>>> import numpy as np
>>> from numpy import linalg as LA
>>> np.set_printoptions(precision=2, suppress=True, linewidth=120)
>>> arr = np.loadtxt("mat.csv", delimiter=",")
>>> arr
array([[ 1.  ,  0.  ,  0.  ,  0.  ],
       [ 0.  ,  0.71,  0.  ,  0.71],
       [ 0.  ,  0.  ,  1.  ,  0.  ],
       [ 0.  , -0.71,  0.  ,  0.71]])
>>> th = np.radians(45)
>>> r_ = np.eye(4)
>>> r_[3, 3] = r_[0, 0] = np.cos(th)
>>> r_[3, 0], r_[0, 3] = -np.sin(th), np.sin(th)
>>> r_
array([[ 0.71,  0.  ,  0.  ,  0.71],
       [ 0.  ,  1.  ,  0.  ,  0.  ],
       [ 0.  ,  0.  ,  1.  ,  0.  ],
       [-0.71,  0.  ,  0.  ,  0.71]])
>>> M2 = arr @ r_.T
>>> np.abs(M2 - arr).max(axis=0)
array([0.5 , 0.  , 0.  , 0.71])
>>> M2
array([[ 0.71,  0.  ,  0.  , -0.71],
       [ 0.5 ,  0.71,  0.  ,  0.5 ],
       [ 0.  ,  0.  ,  1.  ,  0.  ],
       [ 0.5 , -0.71,  0.  ,  0.5 ]])
>>> round(float(LA.det(r_)), 2), round(np.trace(r_), 2)
(1.0, np.float64(3.41))
>>> M2 = LA.inv(arr)
>>> np.round(LA.slogdet(arr)[0], 2)
np.float64(1.0)
>>> LA.det(arr) * M2
array([[ 1.  ,  0.  ,  0.  ,  0.  ],
       [ 0.  ,  0.71,  0.  , -0.71],
       [ 0.  ,  0.  ,  1.  ,  0.  ],
       [ 0.  ,  0.71,  0.  ,  0.71]])
>>> np.allclose(M2, arr.T)
True
>>> LA.inv(M2)
array([[ 1.  ,  0.  ,  0.  ,  0.  ],
       [ 0.  ,  0.71,  0.  ,  0.71],
       [ 0.  ,  0.  ,  1.  ,  0.  ],
       [ 0.  , -0.71,  0.  ,  0.71]])
>>> (arr != 0).astype(int)
array([[1, 0, 0, 0],
       [0, 1, 0, 1],
       [0, 0, 1, 0],
       [0, 1, 0, 1]])
>>> np.flatnonzero(LA.matrix_power((arr != 0) + (arr.T != 0) + np.eye(4), 4)[2])
array([2])
>>> (LA.matrix_power((arr != 0) + (arr.T != 0) + np.eye(4), 4) > 0).astype(int)
array([[1, 0, 0, 0],
       [0, 1, 0, 1],
       [0, 0, 1, 0],
       [0, 1, 0, 1]])
>>> round(LA.det(arr), 2)
np.float64(1.0)
>>> W0 = np.load("m.npy")
>>> W0
array([[ 0.94, -0.91, -0.35],
       [ 1.  , -0.98, -0.02],
       [ 1.  , -0.78,  0.72],
       [-1.  ,  1.  ,  0.96],
       [ 0.22, -0.74, -0.58],
       [ 0.99, -1.  , -0.86],
       [-0.46,  0.54,  0.23],
       [-0.89, -0.52, -0.83],
       [ 0.05, -0.34, -0.25],
       [-0.82, -0.8 , -0.91],
       [ 0.55, -0.7 , -0.36],
       [-1.  ,  0.58, -0.91],
       [ 0.96,  0.46,  0.9 ],
       [ 0.59,  0.43,  0.62],
       [ 1.  , -0.86,  0.64]])
>>> q, r_ = LA.qr(W0)
>>> np.round(q.T @ q, 2) + 0
array([[1., 0., 0.],
       [0., 1., 0.],
       [0., 0., 1.]])
>>> np.allclose(r_.T @ r_, W0.T @ W0)
True
>>> q @ r_
array([[ 0.94, -0.91, -0.35],
       [ 1.  , -0.98, -0.02],
       [ 1.  , -0.78,  0.72],
       [-1.  ,  1.  ,  0.96],
       [ 0.22, -0.74, -0.58],
       [ 0.99, -1.  , -0.86],
       [-0.46,  0.54,  0.23],
       [-0.89, -0.52, -0.83],
       [ 0.05, -0.34, -0.25],
       [-0.82, -0.8 , -0.91],
       [ 0.55, -0.7 , -0.36],
       [-1.  ,  0.58, -0.91],
       [ 0.96,  0.46,  0.9 ],
       [ 0.59,  0.43,  0.62],
       [ 1.  , -0.86,  0.64]])
>>> round(abs(r_[0, 0]), 2), round(LA.norm(W0[:, 0]), 2)
(np.float64(3.19), np.float64(3.19))
